>>> import numpy as np
>>> np.set_printoptions(precision=2, suppress=True, linewidth=160, legacy="1.25")
>>> m1 = np.array([[0, 1, 3, 5, 4],
...     [5, 4, 5, 0, 3],
...     [4, 3, 0, 0, 0],
...     [0, 0, 4, 1, 4],
...     [5, 5, 2, 2, 4],
...     [4, 2, 5, 1, 3],
...     [5, 2, 0, 2, 2]])
>>> m1[-1] = m1[0] + 3 * m1[1]
>>> print(m1)
[[ 0  1  3  5  4]
 [ 5  4  5  0  3]
 [ 4  3  0  0  0]
 [ 0  0  4  1  4]
 [ 5  5  2  2  4]
 [ 4  2  5  1  3]
 [15 13 18  5 13]]
>>> rng = np.random.default_rng(508482)
>>> labels = rng.permutation(5)
>>> other = m1[:, labels] * rng.choice([-1, 1], 5)
>>> print(other)
[[  0   3  -1   5  -4]
 [ -5   5  -4   0  -3]
 [ -4   0  -3   0   0]
 [  0   4   0   1  -4]
 [ -5   2  -5   2  -4]
 [ -4   5  -2   1  -3]
 [-15  18 -13   5 -13]]
>>> U, _, Vt = np.linalg.svd(m1.T @ other)
>>> print(np.round(np.linalg.lstsq(m1, other)[0], 2) + 0)
[[-1.  0.  0.  0.  0.]
 [ 0.  0. -1.  0.  0.]
 [ 0.  1.  0.  0.  0.]
 [ 0.  0.  0.  1.  0.]
 [ 0.  0.  0.  0. -1.]]
>>> print(labels)
[0 2 1 3 4]
>>> q, Rm = np.linalg.qr(other)
>>> print(round(float(np.trace(q @ q.T)), 2))
5.0
>>> print(np.round(q.T @ q, 2) + 0)
[[1. 0. 0. 0. 0.]
 [0. 1. 0. 0. 0.]
 [0. 0. 1. 0. 0.]
 [0. 0. 0. 1. 0.]
 [0. 0. 0. 0. 1.]]
>>> print(np.round(q @ Rm, 2) + 0)
[[  0.   3.  -1.   5.  -4.]
 [ -5.   5.  -4.   0.  -3.]
 [ -4.   0.  -3.   0.   0.]
 [  0.   4.   0.   1.  -4.]
 [ -5.   2.  -5.   2.  -4.]
 [ -4.   5.  -2.   1.  -3.]
 [-15.  18. -13.   5. -13.]]
>>> x0 = np.array([3, 3, 3, 2, 2])
>>> y = m1 @ x0
>>> print(np.round(np.linalg.pinv(m1) @ m1, 2) + 0)
[[1. 0. 0. 0. 0.]
 [0. 1. 0. 0. 0.]
 [0. 0. 1. 0. 0.]
 [0. 0. 0. 1. 0.]
 [0. 0. 0. 0. 1.]]
>>> print(y)
[ 30  48  21  22  48  41 174]
>>> try:
...     np.linalg.solve(m1, y)
... except np.linalg.LinAlgError as e:
...     print(repr(e))
... 
LinAlgError('Last 2 dimensions of the array must be square')
>>> y = y + 0.3 * rng.normal(size=7)
>>> print(y)
[ 30.36  48.09  21.38  21.77  48.31  40.84 173.78]
>>> beta, *_ = np.linalg.lstsq(m1, y)
>>> print([round(float(np.linalg.norm(np.linalg.solve(m1.T @ m1 + lam * np.eye(5), m1.T @ y))), 2) for lam in (0, 1, 10, 100)])
[5.94, 5.9, 5.77, 5.31]
>>> print(round(np.linalg.norm(y - m1 @ beta), 2))
0.3
>>> print(beta)
[3.05 3.02 2.91 2.12 1.99]
>>> print(beta.round())
[3. 3. 3. 2. 2.]
>>> proj = m1 @ np.linalg.solve(m1.T @ m1, m1.T)
>>> print(np.round(np.linalg.eigvalsh(proj), 2) + 0)
[0. 0. 1. 1. 1. 1. 1.]
>>> print(np.allclose(proj @ proj, proj))
True
>>> print(np.round(proj @ m1[:, 0], 2) + 0)
[ 0.  5.  4.  0.  5.  4. 15.]
>>> A = np.load("x.npy")
>>> print(A)
[[-1.  0. -2. -2. -2.]
 [ 0. -1.  0.  0.  0.]
 [-2.  0. -1. -2. -2.]
 [-2.  0. -2. -1. -2.]
 [-2.  0. -2. -2. -1.]]
>>> vals, V = np.linalg.eig(A)
>>> print(vals)
[ 1. -7.  1.  1. -1.]
>>> print(np.sort(np.linalg.eigvals(np.linalg.inv(A))))
[-1.   -0.14  1.    1.    1.  ]
>>> X = np.load("sample3.npy")
>>> print(X)
[[ 1.08  1.07 -0.97 -0.22  0.63 -0.01]
 [ 2.33 -2.21  0.3  -0.56 -1.98 -0.78]
 [-2.18  0.45  1.08  1.9   0.46 -1.  ]
 [ 0.65  1.36  0.43  3.74  1.17  0.59]
 [-0.7  -1.13  0.02 -1.51 -2.23 -0.24]
 [-1.57 -0.9   0.68 -0.44 -2.   -0.42]
 [ 0.3   1.05  0.73 -0.41  0.59 -0.29]
 [ 0.14  1.46 -1.64 -1.6   3.12  0.18]
 [-0.03  1.1   0.24  0.54 -0.41  0.1 ]
 [ 0.4  -1.15  0.3   0.63  0.56 -0.26]
 [-1.02  3.47 -0.55  2.41  0.52  0.81]
 [ 0.28 -5.91 -0.74 -1.35 -0.3   0.72]
 [-0.12 -0.19  0.78 -1.31 -0.42 -0.96]
 [ 0.    4.63 -0.95 -1.    0.96 -0.62]
 [ 0.92  4.42  0.3  -1.08 -1.8   0.23]
 [-0.97  2.18  0.31 -0.17 -0.35  0.33]
 [-0.39  3.61  1.01  1.59 -2.37 -0.14]
 [ 0.48 -3.94  0.44  1.76  0.22 -0.85]
 [ 0.02  0.13  0.15 -2.74 -0.97  0.13]
 [ 0.82  2.29  0.18  1.21 -3.01  0.61]
 [-0.92 -1.68  0.95  1.39 -0.29 -0.47]
 [-1.13  7.31  0.12 -0.23  2.05  0.4 ]
 [-1.3  -2.45 -0.38  0.   -3.95  0.41]
 [ 1.48  1.67 -0.17  2.05  2.1   0.63]
 [ 1.23  4.99  0.94  3.43  0.7  -0.19]
 [-0.54  2.16 -0.35  0.1   0.6   0.48]
 [-0.63  0.53  1.18 -1.98  0.2   0.55]
 [ 0.61  1.36 -0.57  1.79  0.56 -0.12]
 [-1.58  2.7   0.59  1.68 -0.26 -0.13]
 [ 1.74 -0.62 -0.14  1.06  1.1  -0.22]
 [ 0.34 -2.56  1.01  0.47  1.02  0.33]
 [ 1.58 -1.62  0.58 -1.83  2.73  0.3 ]
 [ 0.19  0.73 -0.97 -3.09  2.27  0.93]
 [-0.58 -2.05 -0.99 -1.98  0.45 -0.14]]
>>> proj = X @ np.linalg.solve(X.T @ X, X.T)
>>> print(np.round(np.trace(proj), 2))
6.0
>>> print(np.allclose(proj @ proj, proj))
True
>>> print(proj @ X[:, 2])
[-0.97  0.3   1.08  0.43  0.02  0.68  0.73 -1.64  0.24  0.3  -0.55 -0.74  0.78 -0.95  0.3   0.31  1.01  0.44  0.15  0.18  0.95  0.12 -0.38 -0.17  0.94 -0.35
  1.18 -0.57  0.59 -0.14  1.01  0.58 -0.97 -0.99]
>>> ang = np.deg2rad(135)
>>> E = np.eye(8)
>>> E[np.ix_([6, 4], [6, 4])] = [[np.cos(ang), -np.sin(ang)], [np.sin(ang), np.cos(ang)]]
>>> print(E)
[[ 1.    0.    0.    0.    0.    0.    0.    0.  ]
 [ 0.    1.    0.    0.    0.    0.    0.    0.  ]
 [ 0.    0.    1.    0.    0.    0.    0.    0.  ]
 [ 0.    0.    0.    1.    0.    0.    0.    0.  ]
 [ 0.    0.    0.    0.   -0.71  0.    0.71  0.  ]
 [ 0.    0.    0.    0.    0.    1.    0.    0.  ]
 [ 0.    0.    0.    0.   -0.71  0.   -0.71  0.  ]
 [ 0.    0.    0.    0.    0.    0.    0.    1.  ]]
>>> print(np.sort(np.linalg.eigvals(E).real))
[-0.71 -0.71  1.    1.    1.    1.    1.    1.  ]
